% python3 -q
>>> import numpy as np
>>> from numpy import linalg as LA
>>> np.set_printoptions(precision=2, suppress=True, linewidth=160, legacy="1.25")
>>> data = np.array([[3.0, 1.0, 0.0, 0.0],
...     [0.0, 3.0, 1.0, 0.0],
...     [0.0, 0.0, 3.0, 1.0],
...     [0.0, 0.0, 0.0, 3.0]])
>>> q, V = LA.qr(data[:, :2])[0], LA.qr(data[:, 2:])[0]
>>> s = LA.svd(q.T @ V, compute_uv=False)
>>> s.round(2) + 0
array([0.33, 0.  ])
>>> np.degrees(np.arccos(s.clip(0, 1)))
array([70.64, 90.  ])
>>> round(LA.det(data.T), 2)
81.0
>>> np.einsum("ii->", data)
12.0
>>> np.einsum("ij,ji->", data, data)
36.0
>>> np.round(LA.eigvals(data).sum().real, 2)
12.0
>>> x = np.array([1, 1, 1, 2])
>>> rhs = data @ x
>>> rhs
array([4., 4., 5., 6.])
>>> LA.solve(data, data[:, 1])
array([0., 1., 0., 0.])
>>> LA.solve(data, rhs + data[:, 0])
array([2., 1., 1., 2.])
>>> LA.solve(data, rhs)
array([1., 1., 1., 2.])
>>> LA.matrix_power(data - np.diag(np.diag(data)), 4)
array([[0., 0., 0., 0.],
       [0., 0., 0., 0.],
       [0., 0., 0., 0.],
       [0., 0., 0., 0.]])
>>> LA.matrix_rank(data - data[0, 0] * np.eye(4))
3
>>> m1 = np.array([[-1.0, -1.0, 0.0, 0.0, 0.0],
...     [-1.0, 5.0, -1.0, 0.0, 0.0],
...     [0.0, -1.0, 4.0, -1.0, 0.0],
...     [0.0, 0.0, -1.0, 2.0, -1.0],
...     [0.0, 0.0, 0.0, -1.0, -4.0]])
>>> data - data[0]
array([[ 0.,  0.,  0.,  0.],
       [-3.,  2.,  1.,  0.],
       [-3., -1.,  3.,  1.],
       [-3., -1.,  0.,  3.]])
>>> data.mean(axis=0)
array([0.75, 1.  , 1.  , 1.  ])
>>> np.abs(data).max()
3.0
>>> LA.svd(data, compute_uv=False)
array([3.84, 3.39, 2.79, 2.23])
>>> data.shape
(4, 4)
>>> np.diff(data, axis=0)
array([[-3.,  2.,  1.,  0.],
       [ 0., -3.,  2.,  1.],
       [ 0.,  0., -3.,  2.]])
